$ python3 -q
>>> import numpy as np
>>> from numpy import linalg as LA
>>> np.set_printoptions(precision=3, suppress=True, linewidth=140, legacy="1.25")
>>> W0 = np.loadtxt("layer0.csv", delimiter=",")
>>> W0
array([[0., 0., 0., 0., 1.],
       [0., 0., 0., 0., 0.],
       [0., 0., 0., 0., 1.],
       [0., 0., 0., 0., 2.],
       [1., 0., 1., 2., 0.]])
>>> # rows 0 and 2 are equal
>>> ev, evecs = LA.eigh(W0)
>>> np.abs(evecs[:, -1])
array([0.289, 0.   , 0.289, 0.577, 0.707])
>>> np.round(LA.eigvalsh(W0 @ W0), 3) + 0
array([0., 0., 0., 6., 6.])
>>> np.round(evecs @ np.diag(ev) @ evecs.T, 3) + 0
array([[0., 0., 0., 0., 1.],
       [0., 0., 0., 0., 0.],
       [0., 0., 0., 0., 1.],
       [0., 0., 0., 0., 2.],
       [1., 0., 1., 2., 0.]])
>>> ev.round(3) + 0
array([-2.449,  0.   ,  0.   ,  0.   ,  2.449])
>>> LA.eigvalsh(W0 + -2 * np.eye(5))
array([-4.449, -2.   , -2.   , -2.   ,  0.449])
>>> np.unique(ev.round(6) + 0, return_counts=True)[1]
array([1, 3, 1])
>>> f = np.array([4, -1, -3])
>>> np.correlate(W0[2], W0[3], "full")
array([0., 0., 0., 0., 2., 0., 0., 0., 0.])
>>> round(float(LA.det(W0)), 3)
0.0
>>> np.allclose(W0 @ W0.T, W0.T @ W0)
True
>>> LA.matrix_power(W0, 3)
array([[ 0.,  0.,  0.,  0.,  6.],
       [ 0.,  0.,  0.,  0.,  0.],
       [ 0.,  0.,  0.,  0.,  6.],
       [ 0.,  0.,  0.,  0., 12.],
       [ 6.,  0.,  6., 12.,  0.]])
>>> LA.determinant(W0)
Traceback (most recent call last):
  File "<python-input-18>", line 1, in <module>
    LA.determinant(W0)
    ^^^^^^^^^^^^^^
AttributeError: module 'numpy.linalg' has no attribute 'determinant'
>>> (W0 + W0.T) / 2
array([[0., 0., 0., 0., 1.],
       [0., 0., 0., 0., 0.],
       [0., 0., 0., 0., 1.],
       [0., 0., 0., 0., 2.],
       [1., 0., 1., 2., 0.]])
>>> W0 @ W0
array([[1., 0., 1., 2., 0.],
       [0., 0., 0., 0., 0.],
       [1., 0., 1., 2., 0.],
       [2., 0., 2., 4., 0.],
       [0., 0., 0., 0., 6.]])
>>> np.round(LA.eigvals(W0).sum().real, 3)
0.0
>>> np.kron(np.eye(2, dtype=int), W0)
array([[0., 0., 0., 0., 1., 0., 0., 0., 0., 0.],
       [0., 0., 0., 0., 0., 0., 0., 0., 0., 0.],
       [0., 0., 0., 0., 1., 0., 0., 0., 0., 0.],
       [0., 0., 0., 0., 2., 0., 0., 0., 0., 0.],
       [1., 0., 1., 2., 0., 0., 0., 0., 0., 0.],
       [0., 0., 0., 0., 0., 0., 0., 0., 0., 1.],
       [0., 0., 0., 0., 0., 0., 0., 0., 0., 0.],
       [0., 0., 0., 0., 0., 0., 0., 0., 0., 1.],
       [0., 0., 0., 0., 0., 0., 0., 0., 0., 2.],
       [0., 0., 0., 0., 0., 1., 0., 1., 2., 0.]])
>>> np.einsum("ij,ji->", W0, W0)
12.0
>>> np.round(LA.det(W0.T), 3)
0.0
>>> round(float(LA.det(2 * W0)), 3), round(LA.det(W0), 3)
(0.0, 0.0)
